In [1]: import numpy as np

In [2]: from numpy import linalg as LA

In [3]: np.set_printoptions(suppress=True, linewidth=160)

In [4]: A = np.load("a.npy")

In [5]: A
Out[5]: 
array([[ 0.44, -0.44,  0.43],
       [-0.35, -1.42, -1.28],
       [-0.3 , -0.85, -1.32],
       [-0.27,  1.57,  2.9 ],
       [ 0.34,  1.9 ,  3.29],
       [-0.22, -0.13, -0.07],
       [-0.47, -0.75, -1.52],
       [-0.23,  0.44,  1.74],
       [-0.79, -1.32, -3.  ],
       [ 0.22,  0.44,  1.91],
       [ 0.23,  1.87,  3.01],
       [-0.25, -2.35, -3.13],
       [-0.48, -0.57, -1.25],
       [ 0.16,  1.19,  1.51],
       [ 0.33,  0.46,  1.42],
       [-0.49, -1.88, -3.38],
       [-0.36, -1.04, -1.58],
       [-0.11, -1.57, -1.44],
       [-0.86, -1.95, -2.94],
       [ 0.32, -0.52,  0.08],
       [-0.48, -1.35, -1.74]])

In [6]: W2 = A[[1, 15]].astype(float)

In [7]: for _ in range(5):
   ...:     z = LA.norm(A[:, None] - W2, axis=-1).argmin(axis=1)
   ...:     W2 = np.array([A[z == j].mean(axis=0) for j in range(2)])
   ...: 

In [8]: z
Out[8]: array([0, 1, 1, 0, 0, 0, 1, 0, 1, 0, 0, 1, 1, 0, 0, 1, 1, 1, 1, 0, 1])

In [9]: np.bincount(z)
Out[9]: array([10, 11])

In [10]: np.round(W2[1] - W2[0], 2)
Out[10]: array([-0.58, -2.05, -3.67])

In [11]: z = A[:, 2] > np.median(A[:, 2])

In [12]: r0 = A[z].mean(axis=0) - A[~z].mean(axis=0)

In [13]: r0.round(2)
Out[13]: array([0.58, 2.05, 3.67])

In [14]: z.astype(int)
Out[14]: array([1, 0, 0, 1, 1, 1, 0, 1, 0, 1, 1, 0, 0, 1, 1, 0, 0, 0, 0, 1, 0])

In [15]: cen = A - A.mean(axis=1)
---------------------------------------------------------------------------
ValueError                                Traceback (most recent call last)
Cell In[15], line 1
----> 1 cen = A - A.mean(axis=1)

ValueError: operands could not be broadcast together with shapes (21,3) (21,) 

In [16]: cen = A - A.mean(axis=0)

In [17]: left, sv, Vt = LA.svd(cen, full_matrices=False)

In [18]: np.round(Vt[0] * np.sign(Vt[0, np.abs(Vt[0]).argmax()]), 2)
Out[18]: array([0.11, 0.5 , 0.86])

In [19]: np.abs(Vt[0]).argmax()
Out[19]: np.int64(2)

In [20]: (np.sign(left[:, 0]) == np.sign(left[0, 0])).astype(int)
Out[20]: array([1, 0, 0, 1, 1, 1, 0, 1, 0, 1, 1, 0, 0, 1, 1, 0, 0, 0, 0, 1, 0])

In [21]: np.searchsorted(np.cumsum(sv ** 2) / (sv ** 2).sum(), 0.9) + 1
Out[21]: np.int64(1)

In [22]: np.round(cen.mean(axis=0), 2) + 0
Out[22]: array([0., 0., 0.])

In [23]: d = LA.norm(A[:, None] - A[None], axis=-1)

In [24]: d.mean(axis=1).argmax()
Out[24]: np.int64(4)

In [25]: d.shape
Out[25]: (21, 21)

In [26]: np.unravel_index(d.round(6).argmax(), d.shape)
Out[26]: (np.int64(4), np.int64(11))

In [27]: (d + 1e9 * np.eye(21)).round(6).argmin(axis=1)
Out[27]: array([19, 17,  6, 10, 10, 19,  2,  9, 18,  7,  4, 15,  6, 14,  9, 18,  6,  1, 15,  0, 16])

In [28]: d[:5, :5].round(2)
Out[28]: 
array([[0.  , 2.12, 1.94, 3.26, 3.7 ],
       [2.12, 0.  , 0.57, 5.14, 5.69],
       [1.94, 0.57, 0.  , 4.86, 5.41],
       [3.26, 5.14, 4.86, 0.  , 0.8 ],
       [3.7 , 5.69, 5.41, 0.8 , 0.  ]])

In [29]: d[1].round(2)
Out[29]: array([2.12, 0.  , 0.57, 5.14, 5.69, 1.77, 0.72, 3.55, 1.78, 3.74, 5.44, 2.07, 0.86, 3.85, 3.36, 2.15, 0.48, 0.33, 1.82, 1.76, 0.48])

In [30]: F = np.array([[-1, 1, 1, 0, -2, -2, 1],
    ...:     [2, 0, -3, 2, 3, 0, 1],
    ...:     [-3, -2, 0, 0, 1, -1, 3],
    ...:     [2, -1, 3, -1, 3, 3, 0],
    ...:     [3, 0, 2, 2, 3, 3, 1],
    ...:     [1, 1, 3, -1, 3, -2, -3],
    ...:     [-2, 1, 2, 2, 3, 0, -1]])

In [31]: Q, V = LA.qr(F[:, :4])[0], LA.qr(F[:, 4:])[0]

In [32]: sv = LA.svd(Q.T @ V, compute_uv=False)

In [33]: sv.round(2)
Out[33]: array([0.99, 0.79, 0.43])

In [34]: (sv > 0.9).sum()
Out[34]: np.int64(1)

In [35]: x = np.array([-5, -1, 1, 2, -4, -2, 3])

In [36]: (F @ x).argmax()
Out[36]: np.int64(2)

In [37]: F @ (2 * x)
Out[37]: array([ 40, -36,  48, -52, -48, -44,   0])

In [38]: F @ x
Out[38]: array([ 20, -18,  24, -26, -24, -22,   0])

In [39]: x = np.array([1, -8, -9])

In [40]: target = A @ x

In [41]: c, lr = np.zeros(3), 1 / LA.norm(A, 2) ** 2

In [42]: for i in range(30):
    ...:     c -= lr * A.T @ (A @ c - target)
    ...:     if i % 5 == 0: print(i, round(LA.norm(A @ c - target), 2))
    ...: 
0 5.03
5 4.55
10 4.11
15 3.72
20 3.37
25 3.05

In [43]: round(LA.cond(A), 2)
Out[43]: np.float64(8.99)

In [44]: c.round(2)
Out[44]: array([-0.49, -6.99, -9.4 ])

In [45]: r0 = np.array([6, 9, -4, 2, 8, -1, 5])

In [46]: B = F + np.outer(r0, np.eye(7)[2])

In [47]: LA.matrix_rank(LA.inv(B) - LA.inv(F), tol=1e-8)
Out[47]: np.int64(1)

In [48]: B
Out[48]: 
array([[-1.,  1.,  7.,  0., -2., -2.,  1.],
       [ 2.,  0.,  6.,  2.,  3.,  0.,  1.],
       [-3., -2., -4.,  0.,  1., -1.,  3.],
       [ 2., -1.,  5., -1.,  3.,  3.,  0.],
       [ 3.,  0., 10.,  2.,  3.,  3.,  1.],
       [ 1.,  1.,  2., -1.,  3., -2., -3.],
       [-2.,  1.,  7.,  2.,  3.,  0., -1.]])

In [49]: arr = np.loadtxt("w.csv", delimiter=",")

In [50]: arr
Out[50]: 
array([[ -5.4 ,  14.93,  23.51,  -7.1 ,  -2.85,  -2.95,   2.17, -10.19,  -2.68,  -7.51,  -3.96],
       [  5.31,  -4.63,   7.43,  -0.08,  -8.5 ,   0.38,  11.68,  -4.82,  -3.82,   1.94,   0.43],
       [ -1.39,   9.03,  21.06, -11.91,  -5.52,  14.01,  -2.82,  -4.14,   2.78,  -7.5 ,   0.83],
       [  3.65,  -6.1 ,   1.22,  -0.75, -10.5 ,  -1.07,   9.58,  -0.42,   0.12,  -0.26,   0.13],
       [ -1.56,  15.29,   9.3 ,  -6.37,  12.93,  13.52,  -4.96,  -2.62,   8.25,  -4.68,  -0.69],
       [ -2.11,   6.41, -16.17,  -4.87,  12.19,   9.19, -26.86,  12.02,   7.73,  -6.14,  -0.37],
       [  8.34, -34.22,   8.92,  -4.09, -30.54, -22.8 ,  36.71,  -7.17, -28.03,   8.45,   6.31],
       [  4.71,  -8.  , -18.7 ,   0.59,   4.43,   6.77,  -9.38,  12.2 ,   2.75,   0.68,   1.29],
       [ -3.33,  10.24,  -8.88,   6.19,  17.34,  12.96, -13.69,   5.71,  11.48,   2.95,  -2.5 ],
       [ -3.65,  -4.09,  -2.69,  -0.16,   6.66,   2.32,   0.38,  -3.38,  -1.8 ,   4.27,   3.75],
       [ -7.64,  11.72,   7.65,  -3.12,   3.75,  -7.15,  -9.35,  -0.85,  -1.08,  -6.15,  -3.36],
       [  9.88,  -8.74,  10.55,   3.67, -17.86,  -0.49,  16.69,  -3.8 ,   3.99,   3.78,  -1.42],
       [  2.94,   3.43,   5.58,   5.62,  -6.61,   2.13,   0.7 ,  -5.76,  12.68,  -2.29,  -5.31],
       [ -0.64,  -0.41,  10.09,  -0.37,  -3.12,  -6.75,   8.61,  -7.65,  -5.18,   0.53,   2.11],
       [  1.6 ,  -1.8 ,   6.31,   5.22,  -4.2 , -17.66,   9.83,  -9.31,  -1.93,  -1.43,  -1.14],
       [  2.33, -18.  ,   6.25,  -0.37, -15.6 , -12.01,  22.96,  -6.27, -14.08,   6.  ,   3.49],
       [ -6.3 ,   1.59,  -4.06,  -5.61,   6.22,   0.52,  -6.64,   5.8 ,  -5.42,  -0.77,  -0.08]])

In [51]: x = np.array([-5, 8, 4, -6, 9, 4, 6, 1, -7, 6, -1])

In [52]: target = arr @ x

In [53]: np.round(LA.solve(arr.T @ arr, arr.T @ target), 2)
Out[53]: array([-5.,  8.,  4., -6.,  9.,  4.,  6.,  1., -7.,  6., -1.])

In [54]: rng = np.random.default_rng(25942)

In [55]: target = target + 0.3 * rng.normal(size=17)

In [56]: target.round(2)
Out[56]: array([ 225.67,   -4.73,  154.48, -102.32,  258.42,  -66.85, -167.97, -159.53,   97.3 ,   78.36,  103.31, -169.34, -147.98,   68.95,  -80.98,  -54.87,  118.64])

In [57]: c, *_ = LA.lstsq(arr, target)

In [58]: c.round()
Out[58]: array([-5.,  8.,  4., -6.,  9.,  4.,  6.,  1., -7.,  6., -1.])

In [59]: M = np.load("case17.npy")

In [60]: M
Out[60]: 
array([[ 0.,  0.,  0.,  0.,  2.,  2., -3.,  0.,  0.],
       [ 0.,  0.,  0.,  0., -1.,  0., -2., -1., -1.],
       [ 0.,  0.,  0.,  0.,  2.,  2.,  2., -3.,  0.],
       [ 0.,  0.,  0.,  0.,  3., -1., -3., -1.,  2.],
       [ 2., -1.,  2.,  3.,  0.,  0.,  0.,  0.,  0.],
       [ 2.,  0.,  2., -1.,  0.,  0.,  0.,  0.,  0.],
       [-3., -2.,  2., -3.,  0.,  0.,  0.,  0.,  0.],
       [ 0., -1., -3., -1.,  0.,  0.,  0.,  0.,  0.],
       [ 0., -1.,  0.,  2.,  0.,  0.,  0.,  0.,  0.]])

In [61]: gram = M.T @ M

In [62]: np.diag(gram)
Out[62]: array([17.,  7., 21., 24., 18.,  9., 26., 11.,  5.])

In [63]: gram
Out[63]: 
array([[17.,  4.,  2., 13.,  0.,  0.,  0.,  0.,  0.],
       [ 4.,  7., -3.,  2.,  0.,  0.,  0.,  0.,  0.],
       [ 2., -3., 21.,  1.,  0.,  0.,  0.,  0.,  0.],
       [13.,  2.,  1., 24.,  0.,  0.,  0.,  0.,  0.],
       [ 0.,  0.,  0.,  0., 18.,  5., -9., -8.,  7.],
       [ 0.,  0.,  0.,  0.,  5.,  9.,  1., -5., -2.],
       [ 0.,  0.,  0.,  0., -9.,  1., 26., -1., -4.],
       [ 0.,  0.,  0.,  0., -8., -5., -1., 11., -1.],
       [ 0.,  0.,  0.,  0.,  7., -2., -4., -1.,  5.]])

In [64]: B = np.array([[5, 2],
    ...:     [3, 0],
    ...:     [1, -1],
    ...:     [-2, 5],
    ...:     [4, 1],
    ...:     [0, 5],
    ...:     [-4, -3],
    ...:     [-1, 4],
    ...:     [-4, 5]])

In [65]: LA.matrix_rank(gram @ B)
Out[65]: np.int64(2)

In [66]: np.einsum("ik,kj->ji", gram, B)
Out[66]: 
array([[  73.,   34.,   20.,   24.,   88.,   29., -123.,  -35.,   25.],
       [  97.,   21.,  -12.,  145.,   73.,   17., -106.,    9.,   30.]])

In [67]: LA.matrix_rank(np.vstack([gram, B.T]))
Out[67]: np.int64(9)

In [68]: LA.norm(M, axis=1).argmax()
Out[68]: np.int64(6)

In [69]: M[1] @ M[2]
Out[69]: np.float64(-3.0)

In [70]: round(float(LA.norm(M[1], 1)), 2), round(float(LA.norm(M[1], np.inf)), 2)
Out[70]: (5.0, 2.0)

In [71]: np.round(LA.norm(M, axis=0), 2)
Out[71]: array([4.12, 2.65, 4.58, 4.9 , 4.24, 3.  , 5.1 , 3.32, 2.24])

In [72]: np.round(LA.norm(M, axis=1), 2)
Out[72]: array([4.12, 2.65, 4.58, 4.9 , 4.24, 3.  , 5.1 , 3.32, 2.24])

In [73]: (M + M.T) / 2
Out[73]: 
array([[ 0.,  0.,  0.,  0.,  2.,  2., -3.,  0.,  0.],
       [ 0.,  0.,  0.,  0., -1.,  0., -2., -1., -1.],
       [ 0.,  0.,  0.,  0.,  2.,  2.,  2., -3.,  0.],
       [ 0.,  0.,  0.,  0.,  3., -1., -3., -1.,  2.],
       [ 2., -1.,  2.,  3.,  0.,  0.,  0.,  0.,  0.],
       [ 2.,  0.,  2., -1.,  0.,  0.,  0.,  0.,  0.],
       [-3., -2.,  2., -3.,  0.,  0.,  0.,  0.,  0.],
       [ 0., -1., -3., -1.,  0.,  0.,  0.,  0.,  0.],
       [ 0., -1.,  0.,  2.,  0.,  0.,  0.,  0.,  0.]])

In [74]: round(float(np.abs(LA.eigvals(M)).max()), 2)
Out[74]: 5.89

In [75]: M.inv()
---------------------------------------------------------------------------
AttributeError                            Traceback (most recent call last)
Cell In[75], line 1
----> 1 M.inv()

AttributeError: 'numpy.ndarray' object has no attribute 'inv'

In [76]: np.allclose(M @ M.T, M.T @ M)
Out[76]: True
